$ python -q
>>> import numpy as np
>>> import numpy.linalg as la
>>> np.set_printoptions(precision=2, suppress=True, linewidth=120)
>>> rnd = lambda a: np.round(a, 2) + 0
>>> W0 = np.load("test0.npy")
>>> W0
array([[0., 3., 3.],
       [3., 0., 0.],
       [3., 0., 0.]])
>>> # symmetric
>>> Y = np.array([[-1, 0], [0, -1]])
>>> W2 = np.kron(Y, W0)
>>> la.matrix_rank(W2)
np.int64(4)
>>> W2.shape
(6, 6)
>>> rk = la.matrix_rank(W0)
>>> rk
np.int64(2)
>>> N = la.svd(W0)[2][rk:].T
>>> print([int(la.matrix_rank(W0[:i])) for i in range(1, len(W0) + 1)])
[1, 2, 2]
>>> print([int(la.matrix_rank(W0[:, :j + 1])) for j in range(3)])
[1, 2, 2]
>>> print(N.shape)
(3, 1)
>>> rnd(N[:, 0] / N[np.abs(N[:, 0]).round(6).argmax(), 0])
array([ 0.,  1., -1.])
>>> rnd(W0 @ N)
array([[0.],
       [0.],
       [0.]])
>>> evals, V = la.eigvalsh(W0)
Traceback (most recent call last):
  File "<python-input-19>", line 1, in <module>
    evals, V = la.eigvalsh(W0)
    ^^^^^^^^
ValueError: too many values to unpack (expected 2)
>>> evals, V = la.eigh(W0)
>>> (evals > 1e-8).sum(), (evals < -1e-8).sum()
(np.int64(1), np.int64(1))
>>> print(evals.sum(), np.trace(W0))
0.0 0.0
>>> P = np.triu(np.array([[-2, 0, -2], [1, -2, 2], [-1, 2, -1]]), 1) + np.eye(3)
>>> Y = P @ W0 @ la.inv(P)
>>> Y
array([[ -6.,   3., -15.],
       [  9.,   0.,  18.],
       [  3.,   0.,   6.]])
>>> la.matrix_rank(Y)
np.int64(2)
>>> print(np.trace(Y), np.trace(W0))
0.0 0.0
>>> feats = np.loadtxt("m.csv", delimiter=",")
>>> feats
array([[ 1.,  1.,  0., -2.,  3., -2.,  1., -2.,  2.],
       [ 0.,  2.,  2.,  2.,  0.,  0., -2.,  0., -3.],
       [ 0.,  0.,  1.,  2.,  3., -3.,  2.,  2., -1.],
       [ 0.,  0.,  0.,  2.,  2.,  3., -1.,  1., -1.],
       [ 0.,  0.,  0.,  0.,  0., -2.,  2.,  1.,  0.],
       [ 0.,  0.,  0.,  0.,  0.,  0.,  0.,  0.,  1.],
       [ 0.,  0.,  0.,  0.,  0.,  0.,  0.,  1.,  2.],
       [ 0.,  0.,  0.,  0.,  0.,  0.,  0., -1., -3.],
       [ 0.,  0.,  0.,  0.,  0.,  0.,  0.,  0.,  2.]])
>>> np.abs(np.diag(la.qr(feats)[1])) > 1e-9
array([ True,  True,  True,  True, False, False, False,  True,  True])
>>> np.allclose(feats[:-1].T @ la.lstsq(feats[:-1].T, feats[-1])[0], feats[-1])
True
>>> np.unique(feats.round(6), axis=0).shape
(9, 9)
>>> T = np.stack([feats, -2 * feats, feats[::-1]])
>>> la.matrix_rank(T.reshape(3, -1))
np.int64(2)
>>> rnd(la.det(T))
array([0., 0., 0.])
>>> rnd(la.norm(T, axis=(1, 2)))
array([11.58, 23.15, 11.58])
>>> F = np.loadtxt("case18.csv", delimiter=",")
>>> print(F)
[[-1. -1. -2.  0. -2.]
 [ 0. -2.  2.  2. -2.]
 [ 0.  0.  2.  1. -2.]
 [ 0.  0.  0.  2.  2.]
 [ 0.  0.  0.  0.  2.]]
>>> Y = F / la.norm(F, axis=1, keepdims=True)
>>> cov = Y @ Y.T
>>> np.argwhere(np.triu(np.abs(cov) > 0.95, 1))
array([], shape=(0, 2), dtype=int64)
>>> print((np.abs(cov) > 0.9).astype(int))
[[1 0 0 0 0]
 [0 1 0 0 0]
 [0 0 1 0 0]
 [0 0 0 1 0]
 [0 0 0 0 1]]
>>> rnd(cov)
array([[ 1.  ,  0.16,  0.  , -0.45, -0.63],
       [ 0.16,  1.  ,  0.83,  0.  , -0.5 ],
       [ 0.  ,  0.83,  1.  , -0.24, -0.67],
       [-0.45,  0.  , -0.24,  1.  ,  0.71],
       [-0.63, -0.5 , -0.67,  0.71,  1.  ]])
>>> rnd(np.degrees(np.arccos(np.clip(cov[1, 4], -1, 1))))
np.float64(120.0)
>>> print(rnd(la.norm(Y, axis=1)))
[1. 1. 1. 1. 1.]
>>> rnd(la.det(F.T))
np.float64(16.0)
>>> np.kron(np.eye(2, dtype=int), F)
array([[-1., -1., -2.,  0., -2., -0., -0., -0.,  0., -0.],
       [ 0., -2.,  2.,  2., -2.,  0., -0.,  0.,  0., -0.],
       [ 0.,  0.,  2.,  1., -2.,  0.,  0.,  0.,  0., -0.],
       [ 0.,  0.,  0.,  2.,  2.,  0.,  0.,  0.,  0.,  0.],
       [ 0.,  0.,  0.,  0.,  2.,  0.,  0.,  0.,  0.,  0.],
       [-0., -0., -0.,  0., -0., -1., -1., -2.,  0., -2.],
       [ 0., -0.,  0.,  0., -0.,  0., -2.,  2.,  2., -2.],
       [ 0.,  0.,  0.,  0., -0.,  0.,  0.,  2.,  1., -2.],
       [ 0.,  0.,  0.,  0.,  0.,  0.,  0.,  0.,  2.,  2.],
       [ 0.,  0.,  0.,  0.,  0.,  0.,  0.,  0.,  0.,  2.]])
>>> np.einsum("ij,ji->", F, F)
np.float64(17.0)
>>> arr = np.loadtxt("arr.csv", delimiter=",")
>>> arr
array([[-3.,  1.,  1., -3., -2.],
       [ 0., -2.,  2.,  2., -3.],
       [ 1.,  0., -2., -2., -2.],
       [ 0., -1., -3.,  2.,  1.],
       [ 0.,  3.,  3., -1., -3.]])
>>> rnd(la.norm(arr, 1)), rnd(la.norm(arr, np.inf))
(np.float64(11.0), np.float64(10.0))
>>> rnd(la.norm(arr, axis=1))
array([4.9 , 4.58, 3.61, 3.87, 5.29])
>>> np.unravel_index(np.abs(arr).argmax(), arr.shape)
(np.int64(0), np.int64(0))
>>> rnd(la.svd(arr, compute_uv=False))
array([7.35, 4.79, 3.56, 2.92, 1.65])
>>> print(np.abs(arr).max())
3.0
>>> arr.sum(axis=1)
array([-6., -1., -5., -1.,  2.])
>>> arr.mean(axis=0)
array([-0.4,  0.2,  0.2, -0.4, -1.8])
>>> np.diff(arr, axis=0)
array([[ 3., -3.,  1.,  5., -1.],
       [ 1.,  2., -4., -4.,  1.],
       [-1., -1., -1.,  4.,  3.],
       [ 0.,  4.,  6., -3., -4.]])
>>> arr - arr[0]
array([[ 0.,  0.,  0.,  0.,  0.],
       [ 3., -3.,  1.,  5., -1.],
       [ 4., -1., -3.,  1.,  0.],
       [ 3., -2., -4.,  5.,  3.],
       [ 3.,  2.,  2.,  2., -1.]])
>>> la.rank(arr)
Traceback (most recent call last):
  File "<python-input-60>", line 1, in <module>
    la.rank(arr)
    ^^^^^^^
AttributeError: module 'numpy.linalg' has no attribute 'rank'
>>> arr.shape
(5, 5)
>>> rnd(np.sort(np.abs(la.eigvals(arr))))
array([2.72, 3.52, 3.52, 4.24, 4.24])
>>> rnd(la.matrix_power(arr, 3))
array([[-30.,  33.,  -9., -40.,  -3.],
       [-29.,  56.,  76.,  11.,  23.],
       [ 20.,  20.,   0.,  -9., -10.],
       [ 10.,   8.,   4.,  19., -22.],
       [-15.,   9., -37., -16.,  70.]])
>>> np.trace(arr)
np.float64(-8.0)
>>> la.determinant(arr)
Traceback (most recent call last):
  File "<python-input-65>", line 1, in <module>
    la.determinant(arr)
    ^^^^^^^^^^^^^^
AttributeError: module 'numpy.linalg' has no attribute 'determinant'
>>> x = np.array([3, 1, 0, 2, 2])
>>> h1 = np.maximum(F @ x, 0)
>>> F.T @ h1
array([ 0.,  0.,  0., 16., 24.])
>>> h1
array([0., 0., 0., 8., 4.])
>>> np.maximum(F @ x, 0) - np.maximum(-F @ x, 0)
array([-8., -2., -2.,  8.,  4.])
>>> np.flatnonzero(h1 > 1e-9)
array([3, 4])
>>> np.maximum(F @ (3 * x), 0)
array([ 0.,  0.,  0., 24., 12.])
>>> u = np.array([-2, 1, 3, 1, 0])
>>> Y = arr + np.outer(u, np.eye(5)[4])
>>> la.matrix_rank(la.inv(Y) - la.inv(arr), tol=1e-8)
np.int64(1)
>>> rnd(la.det(Y) / la.det(arr)), rnd(1 + la.solve(arr, u)[4])
(np.float64(0.41), np.float64(0.41))
>>> mat = np.array([[0, 1, 1], [1, 0, 0], [1, 0, 0]])
>>> # columns 1 and 2 are equal
>>> rng = np.random.default_rng(1746)
>>> lab = rng.permutation(3)
>>> lab
array([2, 1, 0])
>>> Y = mat[lab][:, lab]
>>> print(np.diag(Y))
[0 0 0]
>>> np.trace(Y)
np.int64(0)
>>> print(rnd(la.det(Y)), rnd(la.det(mat[lab])))
0.0 0.0
>>> Y
array([[0, 0, 1],
       [0, 0, 1],
       [1, 1, 0]])
>>> def softmax(z):
...     e = np.exp(z - z.max(axis=-1, keepdims=True))
...     return e / e.sum(axis=-1, keepdims=True)
... 
>>> rnd(softmax(10 * mat[0]))
array([0. , 0.5, 0.5])
>>> softmax(mat).sum(axis=1)
array([1., 1., 1.])
>>> att = mat @ mat.T / np.sqrt(3)
>>> softmax(att).round(6).argmax(axis=1)
array([0, 1, 1])
>>> rnd(softmax(att)[0] @ mat)
array([0.39, 0.61, 0.61])
>>> print(rnd(softmax(att)))
[[0.61 0.19 0.19]
 [0.22 0.39 0.39]
 [0.22 0.39 0.39]]
>>> E = np.load("mat.npy")
>>> E
array([[1, 1, 0, 0, 3, 1],
       [1, 1, 1, 0, 0, 3],
       [0, 1, 1, 1, 0, 0],
       [0, 0, 1, 1, 1, 0],
       [3, 0, 0, 1, 1, 1],
       [1, 3, 0, 0, 1, 1]])
>>> left, sigma, vt = la.svd(E)
>>> V = vt[:(sigma > 1e-8).sum()]
>>> x = E[5] + -1 * E[0] + rng.integers(2) * np.eye(6)[0]
>>> x
array([ 1.,  2.,  0.,  0., -2.,  0.])
>>> np.allclose(V.T @ V @ x, x)
False
>>> print(rnd(la.norm(x - V.T @ V @ x)))
0.32
>>> la.matrix_rank(np.vstack([E, x]))
np.int64(6)
>>> M = np.load("block13.npy")
>>> M
array([[-1.78, -6.42,  0.23, -0.95, -0.64,  2.55,  0.01,  4.57,  2.12],
       [ 0.82,  2.62,  0.19, -0.07,  0.58, -1.3 ,  0.53, -2.54, -1.14],
       [-2.14, -8.41, -0.7 , -0.14, -0.78,  4.67, -0.03,  7.37,  3.11],
       [-0.16,  3.31, -0.23, -0.34,  0.21, -1.46, -0.14, -2.48, -0.81],
       [-2.79, -9.05, -0.25, -0.69, -0.74,  3.94,  0.47,  7.61,  3.26],
       [-1.15, -3.31, -0.53, -0.09, -0.4 ,  1.49, -0.04,  2.3 ,  1.28],
       [ 0.28, -0.35,  0.38, -0.3 ,  0.07, -0.38, -0.25,  0.21, -0.06],
       [-1.  , -2.8 , -0.03,  0.17, -0.04,  1.86, -0.23,  1.81,  0.61],
       [ 2.8 ,  9.37,  0.88,  0.52,  0.59, -4.05,  0.06, -6.99, -2.62],
       [ 0.02, -0.35, -0.23, -0.2 , -0.07,  0.1 ,  0.28, -0.28, -0.01],
       [-0.42, -2.48, -0.63, -0.82,  0.  ,  1.63,  0.19,  2.74,  0.51],
       [-1.14, -3.11,  0.17,  0.12, -0.3 ,  1.66, -0.48,  2.67,  1.16],
       [ 1.02,  2.79,  0.71,  0.65,  0.23, -1.02,  0.18, -2.64, -1.08],
       [-1.73, -5.83,  0.13, -0.2 , -0.8 ,  2.71, -0.24,  4.91,  1.8 ],
       [ 2.54,  9.11,  0.26,  0.47,  0.92, -4.58, -0.06, -7.04, -3.37],
       [ 0.81,  3.23,  0.09,  0.38,  0.4 , -1.58,  0.4 , -1.97, -0.98],
       [ 2.74,  9.42,  0.08,  0.5 ,  0.92, -4.1 , -0.24, -7.17, -2.52],
       [-2.  , -5.83, -0.92, -0.25, -0.29,  3.  ,  0.13,  4.79,  1.76],
       [ 0.46,  3.05,  0.38, -0.29, -0.29, -1.31, -0.39, -2.25, -0.55],
       [ 2.13,  9.05,  0.71,  0.56,  1.02, -4.12,  0.08, -7.05, -2.77],
       [-0.97, -2.91, -0.04,  0.01, -0.59,  1.4 , -0.25,  2.89,  1.4 ],
       [-1.19, -2.93, -0.08, -0.92, -0.27,  1.72, -0.56,  2.35,  1.3 ],
       [-1.04, -2.55, -0.41, -0.42, -0.27,  1.85,  0.52,  2.  ,  1.1 ],
       [ 0.04,  0.15, -0.44, -0.02,  0.25, -0.28,  0.18, -0.05,  0.57],
       [-1.62, -5.94, -0.33, -0.04, -0.16,  2.72,  0.05,  4.25,  1.88],
       [ 1.59,  6.06,  0.4 ,  0.88,  0.97, -2.61,  0.09, -5.11, -2.09],
       [ 1.36,  6.23,  0.52,  0.85,  0.46, -2.99,  0.06, -4.63, -1.87],
       [-2.3 , -8.92,  0.  , -0.58, -0.48,  4.1 , -0.7 ,  7.41,  2.19],
       [ 1.89,  5.37,  0.28,  0.89,  1.02, -3.  ,  0.25, -4.67, -2.13],
       [ 2.59,  9.38,  0.6 ,  0.91,  0.44, -4.02, -0.12, -6.84, -3.11],
       [-2.25, -8.68, -0.22, -0.86, -1.11,  4.12,  0.22,  7.05,  2.5 ],
       [-1.99, -5.77, -0.83, -0.46, -0.82,  2.67,  0.2 ,  4.88,  2.04],
       [ 1.19,  5.71,  0.35,  0.16,  0.39, -2.71, -0.29, -4.67, -1.47]])
>>> O, V = la.qr(M[:, :6])[0], la.qr(M[:, 6:])[0]
>>> sigma = la.svd(O.T @ V, compute_uv=False)
>>> rnd(sigma)
array([1.  , 0.49, 0.34])
>>> (sigma > 0.9).sum()
np.int64(1)
>>> print(rnd(la.norm(O @ O.T - V @ V.T, 2)))
1.0
